$ ipython --no-banner

In [1]: import numpy as np

In [2]: import numpy.linalg as la

In [3]: np.set_printoptions(suppress=True, linewidth=160)

In [4]: K = np.load("w.npy")

In [5]: K
Out[5]: 
array([[0, 3, 1, 2],
       [0, 0, 2, 0],
       [0, 0, 0, 2],
       [0, 0, 0, 0]])

In [6]: Uu, s, Vh = la.svd(K)

In [7]: np.argmax(s[:-1] / (s[1:] + 1e-6)) + 1
Out[7]: np.int64(3)

In [8]: s.round(3)
Out[8]: array([3.963, 2.   , 1.514, 0.   ])

In [9]: other = Uu[:, :3] @ np.diag(s[:3]) @ Vh[:3]

In [10]: other.round(3) + 0
Out[10]: 
array([[0., 3., 1., 2.],
       [0., 0., 2., 0.],
       [0., 0., 0., 2.],
       [0., 0., 0., 0.]])

In [11]: la.matrix_rank(other)
Out[11]: np.int64(3)

In [12]: la.matrix_rank(K, rtol=0.05)
Out[12]: np.int64(3)

In [13]: Uu, s, Vh = la.svd(K)

In [14]: vecs = Vh[:(s > 1e-8).sum()]

In [15]: rng = np.random.default_rng(67)

In [16]: vec = K[0] + -2 * K[1] + rng.integers(2) * np.eye(4)[2]

In [17]: vec
Out[17]: array([ 0.,  3., -2.,  2.])

In [18]: la.matrix_rank(np.vstack([K, vec]))
Out[18]: np.int64(3)

In [19]: np.allclose(vecs.T @ vecs @ vec, vec)
Out[19]: True

In [20]: np.round(vecs.T @ vecs, 3) + 0
Out[20]: 
array([[0., 0., 0., 0.],
       [0., 1., 0., 0.],
       [0., 0., 1., 0.],
       [0., 0., 0., 1.]])

In [21]: np.round(np.diag(vecs.T @ vecs), 3)
Out[21]: array([0., 1., 1., 1.])

In [22]: np.argsort(-la.norm(K, axis=0).round(6), kind="stable")[:3]
Out[22]: array([1, 3, 2])

In [23]: round(float(la.norm(K, 2) / la.norm(K)), 3)
Out[23]: 0.845

In [24]: [round(float(x), 3) for x in la.svd(K, compute_uv=False)[:3]]
Out[24]: [3.963, 2.0, 1.514]

In [25]: data = np.load("block1.npy")

In [26]: data
Out[26]: 
array([[  7,  -1,   2,  -2,   2,   6,  -9,  -2,   7],
       [  4,   5,  -7,   6,   2,   0,  -3,  -3,   5],
       [ 11,   7,  -5,  -1,   1,  -4, -11,  -8,  -1],
       [ 10,   9,  -9,   8,   9,  -5, -15,   1,   6],
       [ 10,  14, -18,   6,  15,   4, -23,   7,   0],
       [ 15,  14, -24,  11,  10,   1, -21,   7,   0],
       [ 16,  17, -16,  11,  10,  -7, -25,  12,   8],
       [ 23,  10, -22,  15,  19,  -4, -31,  20,   6],
       [ 26,   4, -29,  22,  22,  -9, -40,  24,   4],
       [ 25,  -3, -20,  19,  20, -14, -37,  15,  12],
       [ 18,  -5, -21,  21,  29, -17, -46,  21,   8],
       [ 24,  -7, -20,  22,  30, -23, -52,  13,   6],
       [ 27,   2, -14,  30,  30, -21, -59,   5,   3],
       [ 30,   0, -15,  34,  30, -30, -56,  -2,  -3],
       [ 22,   6, -11,  40,  38, -28, -61,   6, -12],
       [ 23,  13,  -2,  34,  40, -29, -57,   2, -14],
       [ 15,   4,  -7,  29,  32, -21, -58,  11,  -6],
       [ 11,   7,  -9,  35,  31, -18, -49,   4,  -6],
       [ 15,  -2,  -9,  38,  25, -25, -50,   6, -15],
       [  9,   5,  -8,  39,  34, -19, -56,  15, -16],
       [  4,   9,   1,  32,  33, -14, -51,   6, -12],
       [ -1,   5,  -3,  37,  35,  -6, -47,  13, -18],
       [ -6,   9,  -3,  28,  35, -14, -39,   8, -21],
       [-12,   6,  -5,  23,  33,  -5, -37,  17, -24],
       [-20,   0,   2,  15,  32,   2, -33,  11, -24],
       [-25,   5,  -3,  20,  26,  11, -37,  12, -33],
       [-19,   2,  -7,  28,  17,  19, -44,  20, -39],
       [-24,   9, -13,  37,  24,  27, -48,  22, -32],
       [-18,  13, -14,  40,  15,  25, -48,  27, -27],
       [-13,  18,  -7,  40,  15,  20, -49,  20, -30],
       [-18,  20,  -4,  43,   6,  11, -43,  11, -34],
       [-25,  25,  -6,  46,  10,   6, -44,  10, -37],
       [-23,  30,  -7,  49,   2,   6, -49,   4, -31],
       [-27,  38,  -4,  44,   7,  -1, -41,  -4, -40]])

In [27]: d = la.norm(data[:, None] - data[None], axis=-1)

In [28]: np.flatnonzero(d[13] < d.mean() / 2)
Out[28]: array([11, 12, 13, 14, 15, 16, 18])

In [29]: d.mean(axis=1).argmax()
Out[29]: np.int64(33)

In [30]: d[:5, :5].round(3)
Out[30]: 
array([[ 0.   , 16.34 , 18.303, 23.367, 34.598],
       [16.34 ,  0.   , 15.748, 17.176, 30.79 ],
       [18.303, 15.748,  0.   , 17.692, 29.967],
       [23.367, 17.176, 17.692,  0.   , 19.053],
       [34.598, 30.79 , 29.967, 19.053,  0.   ]])

In [31]: np.unravel_index(d.round(6).argmax(), d.shape)
Out[31]: (np.int64(11), np.int64(33))

In [32]: la.matrix_rank(d ** 2)
Out[32]: np.int64(11)
